$ python3 -q
>>> import numpy as np
>>> from numpy import linalg as LA
>>> np.set_printoptions(precision=3, suppress=True, linewidth=160, legacy="1.25")
>>> rd = lambda a: np.round(a, 3) + 0
>>> E = np.array([[0.1, -0.4, 1.2, -0.1, -0.7, -0.9, -0.7, 2.2, -1.0, 0.0, -1.0],
...     [-0.4, -0.2, 0.5, -1.1, 0.3, 0.6, 0.2, -0.7, -0.5, -2.0, 0.8],
...     [0.4, 3.0, -0.7, -1.5, 0.9, 0.1, -0.6, -0.3, -0.5, -0.2, -0.7],
...     [1.1, -0.7, -0.7, 0.4, -1.4, 0.4, -0.2, 0.5, -0.7, -0.3, -1.1],
...     [0.3, -0.2, -2.4, 0.7, -0.6, -0.4, -1.4, -0.9, -0.1, -1.3, 0.0],
...     [-0.2, 0.9, -2.0, 0.3, 2.7, 0.7, -0.4, -0.5, -0.5, -0.5, 0.1],
...     [1.2, 1.3, -0.5, 0.3, 1.2, -1.3, 1.4, 2.6, 0.6, -0.2, -0.2],
...     [-1.3, 1.8, 1.3, -1.7, 2.0, 0.7, 0.0, 0.3, -1.0, -1.8, 1.1],
...     [1.3, 0.6, -0.4, 0.1, -0.3, -1.7, -0.1, -0.7, -1.7, 0.0, 0.9]])
>>> E
array([[ 0.1, -0.4,  1.2, -0.1, -0.7, -0.9, -0.7,  2.2, -1. ,  0. , -1. ],
       [-0.4, -0.2,  0.5, -1.1,  0.3,  0.6,  0.2, -0.7, -0.5, -2. ,  0.8],
       [ 0.4,  3. , -0.7, -1.5,  0.9,  0.1, -0.6, -0.3, -0.5, -0.2, -0.7],
       [ 1.1, -0.7, -0.7,  0.4, -1.4,  0.4, -0.2,  0.5, -0.7, -0.3, -1.1],
       [ 0.3, -0.2, -2.4,  0.7, -0.6, -0.4, -1.4, -0.9, -0.1, -1.3,  0. ],
       [-0.2,  0.9, -2. ,  0.3,  2.7,  0.7, -0.4, -0.5, -0.5, -0.5,  0.1],
       [ 1.2,  1.3, -0.5,  0.3,  1.2, -1.3,  1.4,  2.6,  0.6, -0.2, -0.2],
       [-1.3,  1.8,  1.3, -1.7,  2. ,  0.7,  0. ,  0.3, -1. , -1.8,  1.1],
       [ 1.3,  0.6, -0.4,  0.1, -0.3, -1.7, -0.1, -0.7, -1.7,  0. ,  0.9]])
>>> th = np.radians(120)
>>> r_ = np.eye(11)
>>> r_[0, 0] = r_[10, 10] = np.cos(th)
>>> r_[0, 10], r_[10, 0] = -np.sin(th), np.sin(th)
>>> rd(r_)
array([[-0.5  ,  0.   ,  0.   ,  0.   ,  0.   ,  0.   ,  0.   ,  0.   ,  0.   ,  0.   , -0.866],
       [ 0.   ,  1.   ,  0.   ,  0.   ,  0.   ,  0.   ,  0.   ,  0.   ,  0.   ,  0.   ,  0.   ],
       [ 0.   ,  0.   ,  1.   ,  0.   ,  0.   ,  0.   ,  0.   ,  0.   ,  0.   ,  0.   ,  0.   ],
       [ 0.   ,  0.   ,  0.   ,  1.   ,  0.   ,  0.   ,  0.   ,  0.   ,  0.   ,  0.   ,  0.   ],
       [ 0.   ,  0.   ,  0.   ,  0.   ,  1.   ,  0.   ,  0.   ,  0.   ,  0.   ,  0.   ,  0.   ],
       [ 0.   ,  0.   ,  0.   ,  0.   ,  0.   ,  1.   ,  0.   ,  0.   ,  0.   ,  0.   ,  0.   ],
       [ 0.   ,  0.   ,  0.   ,  0.   ,  0.   ,  0.   ,  1.   ,  0.   ,  0.   ,  0.   ,  0.   ],
       [ 0.   ,  0.   ,  0.   ,  0.   ,  0.   ,  0.   ,  0.   ,  1.   ,  0.   ,  0.   ,  0.   ],
       [ 0.   ,  0.   ,  0.   ,  0.   ,  0.   ,  0.   ,  0.   ,  0.   ,  1.   ,  0.   ,  0.   ],
       [ 0.   ,  0.   ,  0.   ,  0.   ,  0.   ,  0.   ,  0.   ,  0.   ,  0.   ,  1.   ,  0.   ],
       [ 0.866,  0.   ,  0.   ,  0.   ,  0.   ,  0.   ,  0.   ,  0.   ,  0.   ,  0.   , -0.5  ]])
>>> M2 = E @ r_.T
>>> np.allclose(E @ E.T, M2 @ M2.T)
True
>>> np.allclose(LA.norm(E, axis=1), LA.norm(M2, axis=1))
True
>>> rd(LA.det(r_)), np.trace(r_)
(1.0, 8.0)
>>> rd(LA.svd(E, compute_uv=False)), rd(LA.svd(M2, compute_uv=False))
(array([5.959, 4.668, 4.431, 3.394, 2.648, 2.598, 1.87 , 1.439, 0.465]), array([5.959, 4.668, 4.431, 3.394, 2.648, 2.598, 1.87 , 1.439, 0.465]))
>>> J = 5 * np.eye(9) + np.eye(9, k=1)
>>> J
array([[5., 1., 0., 0., 0., 0., 0., 0., 0.],
       [0., 5., 1., 0., 0., 0., 0., 0., 0.],
       [0., 0., 5., 1., 0., 0., 0., 0., 0.],
       [0., 0., 0., 5., 1., 0., 0., 0., 0.],
       [0., 0., 0., 0., 5., 1., 0., 0., 0.],
       [0., 0., 0., 0., 0., 5., 1., 0., 0.],
       [0., 0., 0., 0., 0., 0., 5., 1., 0.],
       [0., 0., 0., 0., 0., 0., 0., 5., 1.],
       [0., 0., 0., 0., 0., 0., 0., 0., 5.]])
>>> # triangular, det is the product of the diagonal
>>> vec = np.array([9, 1, 3, 1, 5, 3, 8, 4, 7, 7, 3])
>>> h1 = np.maximum(E @ vec, 0)
>>> rd(np.tanh(E @ vec))
array([-1.   , -1.   , -1.   , -1.   , -1.   , -0.994,  1.   , -1.   , -1.   ])
>>> left, sv, Vt = LA.svd(J, full_matrices=False)
>>> rd(np.cumsum(sv ** 2) / np.sum(sv ** 2))
array([0.152, 0.298, 0.435, 0.559, 0.67 , 0.767, 0.853, 0.929, 1.   ])
>>> left.shape, sv.shape, Vt.shape
((9, 9), (9,), (9, 9))
>>> np.allclose(left * sv @ Vt, J)
True
>>> rd(Vt @ Vt.T)
array([[1., 0., 0., 0., 0., 0., 0., 0., 0.],
       [0., 1., 0., 0., 0., 0., 0., 0., 0.],
       [0., 0., 1., 0., 0., 0., 0., 0., 0.],
       [0., 0., 0., 1., 0., 0., 0., 0., 0.],
       [0., 0., 0., 0., 1., 0., 0., 0., 0.],
       [0., 0., 0., 0., 0., 1., 0., 0., 0.],
       [0., 0., 0., 0., 0., 0., 1., 0., 0.],
       [0., 0., 0., 0., 0., 0., 0., 1., 0.],
       [0., 0., 0., 0., 0., 0., 0., 0., 1.]])
>>> (sv > 1e-8).sum()
9
>>> rd(np.sqrt((sv ** 2).sum())), rd(LA.norm(J))
(15.264, 15.264)
>>> rd(sv)
array([5.958, 5.833, 5.636, 5.378, 5.08 , 4.767, 4.47 , 4.223, 4.058])
>>> rd(left.T @ left)
array([[1., 0., 0., 0., 0., 0., 0., 0., 0.],
       [0., 1., 0., 0., 0., 0., 0., 0., 0.],
       [0., 0., 1., 0., 0., 0., 0., 0., 0.],
       [0., 0., 0., 1., 0., 0., 0., 0., 0.],
       [0., 0., 0., 0., 1., 0., 0., 0., 0.],
       [0., 0., 0., 0., 0., 1., 0., 0., 0.],
       [0., 0., 0., 0., 0., 0., 1., 0., 0.],
       [0., 0., 0., 0., 0., 0., 0., 1., 0.],
       [0., 0., 0., 0., 0., 0., 0., 0., 1.]])
>>> rd(sv / sv[0])
array([1.   , 0.979, 0.946, 0.903, 0.853, 0.8  , 0.75 , 0.709, 0.681])
>>> A = np.load("m.npy")
>>> rd(A)
array([[-2.41 ,  0.032, -0.032,  2.493, -9.38 ],
       [ 3.595, -4.602,  4.602, -0.55 ,  6.665],
       [-0.311, -3.994,  3.994,  3.102, -7.64 ],
       [-3.293,  2.744, -2.744,  1.527, -8.472],
       [ 3.203, -6.477,  6.477,  1.164,  2.114],
       [-3.6  ,  4.679, -4.679,  0.501, -6.558],
       [-3.278,  6.393, -6.393, -1.026, -2.544],
       [-1.783,  6.328, -6.328, -2.542,  3.204],
       [ 1.994, -6.461,  6.461,  2.414, -2.592],
       [-1.778, -1.403,  1.403,  2.831, -9.213],
       [-2.64 ,  6.681, -6.681, -1.893,  0.419],
       [-1.898,  6.403, -6.403, -2.474,  2.876],
       [ 2.681, -0.741,  0.741, -2.283,  9.301],
       [-1.743,  6.301, -6.301, -2.564,  3.315],
       [-3.263,  6.412, -6.412, -1.056, -2.451],
       [-0.93 , -3.003,  3.003,  3.059, -8.47 ],
       [ 1.759, -6.312,  6.312,  2.555, -3.271],
       [ 1.863, -6.382,  6.382,  2.495, -2.976],
       [ 1.137, -5.788,  5.788,  2.84 , -4.862],
       [ 3.607, -4.909,  4.909, -0.349,  6.218],
       [ 1.403,  2.148, -2.148, -2.959,  8.947],
       [-3.499,  5.928, -5.928, -0.473, -4.154],
       [-3.286,  6.382, -6.382, -1.011, -2.592],
       [-3.607,  5.078, -5.078,  0.232, -5.947],
       [-1.271, -2.397,  2.397,  2.993, -8.828],
       [ 3.512, -3.846,  3.846, -0.989,  7.556],
       [ 3.585, -4.458,  4.458, -0.639,  6.856],
       [ 3.29 , -2.733,  2.733, -1.532,  8.479],
       [-3.529,  3.958, -3.958,  0.928, -7.44 ],
       [-3.098,  2.012, -2.012,  1.833, -8.885]])
>>> left, sv, Vt = LA.svd(A)
>>> np.argmax(sv[:-1] / (sv[1:] + 1e-6)) + 1
2
>>> M2 = left[:, :2] @ np.diag(sv[:2]) @ Vt[:2]
>>> rd(np.abs(A - M2).max())
0.0
>>> rd(LA.norm(A - M2) / LA.norm(A))
0.0
>>> rd(M2)
array([[-2.41 ,  0.032, -0.032,  2.493, -9.38 ],
       [ 3.595, -4.602,  4.602, -0.55 ,  6.665],
       [-0.311, -3.994,  3.994,  3.102, -7.64 ],
       [-3.293,  2.744, -2.744,  1.527, -8.472],
       [ 3.203, -6.477,  6.477,  1.164,  2.114],
       [-3.6  ,  4.679, -4.679,  0.501, -6.558],
       [-3.278,  6.393, -6.393, -1.026, -2.544],
       [-1.783,  6.328, -6.328, -2.542,  3.204],
       [ 1.994, -6.461,  6.461,  2.414, -2.592],
       [-1.778, -1.403,  1.403,  2.831, -9.213],
       [-2.64 ,  6.681, -6.681, -1.893,  0.419],
       [-1.898,  6.403, -6.403, -2.474,  2.876],
       [ 2.681, -0.741,  0.741, -2.283,  9.301],
       [-1.743,  6.301, -6.301, -2.564,  3.315],
       [-3.263,  6.412, -6.412, -1.056, -2.451],
       [-0.93 , -3.003,  3.003,  3.059, -8.47 ],
       [ 1.759, -6.312,  6.312,  2.555, -3.271],
       [ 1.863, -6.382,  6.382,  2.495, -2.976],
       [ 1.137, -5.788,  5.788,  2.84 , -4.862],
       [ 3.607, -4.909,  4.909, -0.349,  6.218],
       [ 1.403,  2.148, -2.148, -2.959,  8.947],
       [-3.499,  5.928, -5.928, -0.473, -4.154],
       [-3.286,  6.382, -6.382, -1.011, -2.592],
       [-3.607,  5.078, -5.078,  0.232, -5.947],
       [-1.271, -2.397,  2.397,  2.993, -8.828],
       [ 3.512, -3.846,  3.846, -0.989,  7.556],
       [ 3.585, -4.458,  4.458, -0.639,  6.856],
       [ 3.29 , -2.733,  2.733, -1.532,  8.479],
       [-3.529,  3.958, -3.958,  0.928, -7.44 ],
       [-3.098,  2.012, -2.012,  1.833, -8.885]])
>>> rd(LA.norm(A - M2, 2)), rd(sv[2])
(0.0, 0.0)
